In [1]: import numpy as np

In [2]: np.set_printoptions(precision=1, suppress=True, linewidth=100, sign=" ")

In [3]: K = np.load("sample5.npy")

In [4]: K
Out[4]: 
array([[  4,   4,  -4,   5,  -4,  -2,   4,  -2,  -3],
       [ -1,   7,  -4,   7,  -8,  -3,   1,  -4,  -2],
       [ -4,   2,  -5,   6,  -6,   2,  -4,  -2,   2],
       [ -4,   7,  -2,  11,  -4,  -1,  -9,  -2,   7],
       [ -2,  10,   3,   9,  -3,   4,  -7,   1,   4],
       [ -5,   9,   6,  14,   1,   8,  -2,   2,   3],
       [ -6,  14,   2,  18,  -2,   6,  -7,   5,   3],
       [ -1,  14,   0,  20,   1,   7, -10,   7,   7],
       [  4,  11,  -1,  17,   6,  11, -14,   2,   4],
       [  1,   9,   1,  13,   8,   8, -11,   3,  -1],
       [ -1,  13,  -3,  14,  11,  11,  -7,   3,  -6],
       [ -1,  11,  -1,  15,   9,  11,  -7,  -2,  -3],
       [  1,   8,  -4,  12,   8,  13, -10,  -2,  -7],
       [  3,   7,   1,   8,  13,  12,  -6,  -7,  -5],
       [  6,   2,  -3,   8,  17,  16, -10,  -2,  -8],
       [  8,   0,  -1,   9,  22,  20,  -7,  -7,  -3],
       [ 12,  -4,   2,   9,  20,  23,  -2,  -7,  -1],
       [ 17,  -9,   3,  12,  19,  19,  -1, -11,   4],
       [ 15, -11,   2,  17,  17,  23,   0, -10,   4],
       [ 18, -10,   7,  22,  14,  22,   3, -12,   8],
       [ 17,  -7,   8,  25,  19,  18,   3,  -8,   5]])

In [5]: Y = np.c_[K[:, :3] @ np.array([[4, 5, 5], [3, 4, 4], [5, 5, 5]]), np.array([-5, -5, -4, -5, 2, 2, 0, -2, -1, 4, -4, 1, -5, -5, 0, 2, 0, 4, 5, 4, 4])]

In [6]: Y
Out[6]: 
array([[  8,  16,  16,  -5],
       [ -3,   3,   3,  -5],
       [-35, -37, -37,  -4],
       [ -5,  -2,  -2,  -5],
       [ 37,  45,  45,   2],
       [ 37,  41,  41,   2],
       [ 28,  36,  36,   0],
       [ 38,  51,  51,  -2],
       [ 44,  59,  59,  -1],
       [ 36,  46,  46,   4],
       [ 20,  32,  32,  -4],
       [ 24,  34,  34,   1],
       [  8,  17,  17,  -5],
       [ 38,  48,  48,  -5],
       [ 15,  23,  23,   0],
       [ 27,  35,  35,   2],
       [ 46,  54,  54,   0],
       [ 56,  64,  64,   4],
       [ 37,  41,  41,   5],
       [ 77,  85,  85,   4],
       [ 87,  97,  97,   4]])

In [7]: np.linalg.matrix_rank(Y)
Out[7]: np.int64(3)

In [8]: np.round(np.linalg.norm(Y - K @ np.linalg.lstsq(K, Y)[0], axis=0), 1) + 0
Out[8]: array([ 0. ,  0. ,  0. ,  8.2])

In [9]: Ac = K - K.mean(axis=0)

In [10]: vecs = np.linalg.svd(Ac)[2][:3]

In [11]: Y = Ac - Ac @ vecs.T @ vecs

In [12]: np.round(np.cov(Ac @ vecs.T, rowvar=False), 1) + 0
Out[12]: 
array([[ 267. ,    0. ,    0. ],
       [   0. ,   64.3,    0. ],
       [   0. ,    0. ,   46.8]])

In [13]: np.linalg.norm(Y, axis=1).round(6).argmax()
Out[13]: np.int64(5)

In [14]: (Ac @ vecs.T).std(axis=0)
Out[14]: array([ 15.9,   7.8,   6.7])

In [15]: E = np.load("block2.npy")

In [16]: E
Out[16]: 
array([[  5,   6,   7,   8,   9,  10,  11,  12],
       [ 13,  14,  15,  16,  17,  18,  19,  20],
       [ 21,  22,  23,  24,  25,  26,  27,  28],
       [ 29,  30,  31,  32,  33,  34,  35,  36],
       [ 37,  38,  39,  40,  41,  42,  43,  44],
       [ 45,  46,  47,  48,  49,  50,  51,  52],
       [ 53,  54,  55,  56,  57,  58,  59,  60],
       [ 61,  62,  63,  64,  65,  66,  67,  68]])

In [17]: np.linalg.lstsq(E[:-1].T, E[-1])[2]
Out[17]: np.int32(2)

In [18]: np.unique(E.round(6), axis=0).shape
Out[18]: (8, 8)

In [19]: np.round(np.trace(np.linalg.pinv(E) @ E), 1)
Out[19]: np.float64(2.0)

In [20]: E @ np.linalg.pinv(E) @ E
Out[20]: 
array([[  5.,   6.,   7.,   8.,   9.,  10.,  11.,  12.],
       [ 13.,  14.,  15.,  16.,  17.,  18.,  19.,  20.],
       [ 21.,  22.,  23.,  24.,  25.,  26.,  27.,  28.],
       [ 29.,  30.,  31.,  32.,  33.,  34.,  35.,  36.],
       [ 37.,  38.,  39.,  40.,  41.,  42.,  43.,  44.],
       [ 45.,  46.,  47.,  48.,  49.,  50.,  51.,  52.],
       [ 53.,  54.,  55.,  56.,  57.,  58.,  59.,  60.],
       [ 61.,  62.,  63.,  64.,  65.,  66.,  67.,  68.]])

In [21]: np.abs(np.diag(np.linalg.qr(E)[1])) > 1e-9
Out[21]: array([ True,  True, False, False, False, False, False, False])

In [22]: np.trace(E)
Out[22]: np.int64(292)

In [23]: (E - E.T) / 2
Out[23]: 
array([[  0. ,  -3.5,  -7. , -10.5, -14. , -17.5, -21. , -24.5],
       [  3.5,   0. ,  -3.5,  -7. , -10.5, -14. , -17.5, -21. ],
       [  7. ,   3.5,   0. ,  -3.5,  -7. , -10.5, -14. , -17.5],
       [ 10.5,   7. ,   3.5,   0. ,  -3.5,  -7. , -10.5, -14. ],
       [ 14. ,  10.5,   7. ,   3.5,   0. ,  -3.5,  -7. , -10.5],
       [ 17.5,  14. ,  10.5,   7. ,   3.5,   0. ,  -3.5,  -7. ],
       [ 21. ,  17.5,  14. ,  10.5,   7. ,   3.5,   0. ,  -3.5],
       [ 24.5,  21. ,  17.5,  14. ,  10.5,   7. ,   3.5,   0. ]])

In [24]: (E + E.T) / 2
Out[24]: 
array([[  5. ,   9.5,  14. ,  18.5,  23. ,  27.5,  32. ,  36.5],
       [  9.5,  14. ,  18.5,  23. ,  27.5,  32. ,  36.5,  41. ],
       [ 14. ,  18.5,  23. ,  27.5,  32. ,  36.5,  41. ,  45.5],
       [ 18.5,  23. ,  27.5,  32. ,  36.5,  41. ,  45.5,  50. ],
       [ 23. ,  27.5,  32. ,  36.5,  41. ,  45.5,  50. ,  54.5],
       [ 27.5,  32. ,  36.5,  41. ,  45.5,  50. ,  54.5,  59. ],
       [ 32. ,  36.5,  41. ,  45.5,  50. ,  54.5,  59. ,  63.5],
       [ 36.5,  41. ,  45.5,  50. ,  54.5,  59. ,  63.5,  68. ]])

In [25]: assert E == E.T
Traceback (most recent call last):
  Cell In[25], line 1
    assert E == E.T
ValueError: The truth value of an array with more than one element is ambiguous. Use a.any() or a.all()


In [26]: Y = E / np.linalg.norm(E, axis=1, keepdims=True)

In [27]: cov = Y @ Y.T

In [28]: (cov - 2 * np.eye(8)).round(6).argmax(axis=1)
Out[28]: array([ 1,  2,  3,  4,  5,  6,  7,  6])

In [29]: cov
Out[29]: 
array([[ 1.,  1.,  1.,  1.,  1.,  1.,  1.,  1.],
       [ 1.,  1.,  1.,  1.,  1.,  1.,  1.,  1.],
       [ 1.,  1.,  1.,  1.,  1.,  1.,  1.,  1.],
       [ 1.,  1.,  1.,  1.,  1.,  1.,  1.,  1.],
       [ 1.,  1.,  1.,  1.,  1.,  1.,  1.,  1.],
       [ 1.,  1.,  1.,  1.,  1.,  1.,  1.,  1.],
       [ 1.,  1.,  1.,  1.,  1.,  1.,  1.,  1.],
       [ 1.,  1.,  1.,  1.,  1.,  1.,  1.,  1.]])

In [30]: np.argwhere(np.triu(np.abs(cov) > 0.95, 1))
Out[30]: 
array([[ 0,  1],
       [ 0,  2],
       [ 0,  3],
       [ 0,  4],
       [ 0,  5],
       [ 0,  6],
       [ 0,  7],
       [ 1,  2],
       [ 1,  3],
       [ 1,  4],
       [ 1,  5],
       [ 1,  6],
       [ 1,  7],
       [ 2,  3],
       [ 2,  4],
       [ 2,  5],
       [ 2,  6],
       [ 2,  7],
       [ 3,  4],
       [ 3,  5],
       [ 3,  6],
       [ 3,  7],
       [ 4,  5],
       [ 4,  6],
       [ 4,  7],
       [ 5,  6],
       [ 5,  7],
       [ 6,  7]])

In [31]: np.linalg.norm(Y, axis=1)
Out[31]: array([ 1.,  1.,  1.,  1.,  1.,  1.,  1.,  1.])
